$ ipython --no-banner

In [1]: import numpy as np

In [2]: import numpy.linalg as la

In [3]: np.set_printoptions(suppress=True, linewidth=200)

In [4]: M = np.load("x.npy")

In [5]: print(M)
[[ 2.  2.  0.]
 [ 0.  2.  0.]
 [ 0. -1.  0.]]

In [6]: # null space of dimension 1

In [7]: print(np.round(la.matrix_power(M, 4), 2))
[[16. 64.  0.]
 [ 0. 16.  0.]
 [ 0. -8.  0.]]

In [8]: print(np.allclose(M @ M.T, M.T @ M))
False

In [9]: assert M == M.T
ValueError: The truth value of an array with more than one element is ambiguous. Use a.any() or a.all()


In [10]: print(np.abs(np.diag(la.qr(M)[1])) > 1e-9)
[ True  True False]

In [11]: print(np.allclose(M[:-1].T @ la.lstsq(M[:-1].T, M[-1])[0], M[-1]))
True

In [12]: print(la.lstsq(M[:-1].T, M[-1])[2])
2

In [13]: W0 = np.loadtxt("arr.csv", delimiter=",")

In [14]: print(W0)
[[ -4.02  -5.    -4.96]
 [ -4.01  -5.03  -4.97]
 [-11.99 -15.   -15.03]]

In [15]: rng = np.random.default_rng(54331)

In [16]: labels = rng.permutation(3)

In [17]: print(labels)
[0 2 1]

In [18]: Y = W0[labels][:, labels]

In [19]: print(np.allclose(Y, W0))
False

In [20]: print(Y)
[[ -4.02  -4.96  -5.  ]
 [-11.99 -15.03 -15.  ]
 [ -4.01  -4.97  -5.03]]

In [21]: X = np.load("layer17.npy")

In [22]: print(X)
[[ 0.1  0.2  0.4]
 [-0.5 -0.8  0.2]
 [ 0.2  0.9 -0.8]
 [-3.2 -1.2  1.5]
 [-0.1  0.6  1.5]
 [-0.2 -0.6 -1.1]
 [-0.1  0.9 -0.5]
 [-1.1  1.   1.1]
 [-2.1 -1.7  1.3]
 [ 0.7  1.1  0.9]
 [ 0.5  1.   0.6]
 [-0.7  1.3  0.5]
 [-1.1 -0.9 -0.3]
 [ 1.1 -0.3 -2.1]
 [-4.  -2.  20. ]
 [ 1.1  2.2 -0.6]
 [ 1.7  0.2 -0.4]
 [-1.6 -0.3 -0.5]
 [-0.4  0.   0.6]
 [-0.1 -1.  -0.6]
 [ 0.6 -0.4 -0.2]
 [-0.8  0.1  0.2]
 [-1.8  0.1 -1.3]
 [ 2.4 -0.3  1.2]]

In [23]: proj = X @ la.solve(X.T @ X, X.T)

In [24]: print(la.matrix_rank(np.eye(24) - proj))
21

In [25]: print(np.trace(proj))
3.0

In [26]: print(np.round(la.eigvalsh(proj), 2) + 0)
[0. 0. 0. 0. 0. 0. 0. 0. 0. 0. 0. 0. 0. 0. 0. 0. 0. 0. 0. 0. 0. 1. 1. 1.]

In [27]: print(np.allclose(proj @ proj, proj))
True
